$ python -q
>>> import numpy as np
>>> np.set_printoptions(precision=4, suppress=True, linewidth=100)
>>> K = np.load("arr.npy")
>>> print(K)
[[ 0  2 -2  0]
 [-2  0 -1 -9]
 [ 2  1  0 -4]
 [ 0  9  4  0]]
>>> rng = np.random.default_rng(22)
>>> idx = rng.permutation(4)
>>> out = K[:, idx] * rng.choice([-1, 1], 4)
>>> print(out)
[[-2 -2  0  0]
 [ 0 -1  2  9]
 [-1  0 -2  4]
 [-9  4  0  0]]
>>> left, _, Vt = np.linalg.svd(K.T @ out)
>>> print(np.round(left @ Vt, 4) + 0)
[[ 0.  0. -1.  0.]
 [-1.  0.  0.  0.]
 [ 0.  1.  0.  0.]
 [ 0.  0.  0. -1.]]
>>> print(np.round(np.linalg.lstsq(K, out)[0], 4) + 0)
[[ 0.  0. -1.  0.]
 [-1.  0.  0.  0.]
 [ 0.  1.  0.  0.]
 [ 0.  0.  0. -1.]]
>>> print(idx)
[1 2 0 3]
>>> idx = rng.permutation(4)
>>> print(idx)
[2 1 3 0]
>>> out = K[idx][:, idx]
>>> print(np.round(np.linalg.det(out), 4), round(np.linalg.det(K[idx]), 4))
676.0 676.0
>>> print(np.diag(out))
[0 0 0 0]
>>> T = np.stack([K, 3 * K, K[::-1]])
>>> print(np.linalg.matrix_rank(T))
[4 4 4]
>>> print(np.linalg.matrix_rank(T.reshape(3, -1)))
2
>>> print(np.linalg.norm(T, axis=(1, 2)))
[14.5602 43.6807 14.5602]
>>> print(T.shape)
(3, 4, 4)
>>> print(np.linalg.det(T))
[  676. 54756.   676.]
>>> print(T.sum(axis=0))
[[  0  17  -4   0]
 [ -6   1  -4 -40]
 [  6   4  -1 -25]
 [  0  38  14   0]]
>>> print(np.allclose(K @ K.T, K.T @ K))
True
>>> print(np.allclose(K, K.T))
False
>>> print(K @ K)
[[ -8  -2  -2 -10]
 [ -2 -86 -32   4]
 [ -2 -32 -21  -9]
 [-10   4  -9 -97]]
>>> print((K - K.T) / 2)
[[ 0.  2. -2.  0.]
 [-2.  0. -1. -9.]
 [ 2.  1.  0. -4.]
 [ 0.  9.  4.  0.]]
>>> print(np.linalg.matrix_power(K, 4))
[[ 172  212  212 1060]
 [ 212 8440 3392 -424]
 [ 212 3392 1550  954]
 [1060 -424  954 9606]]
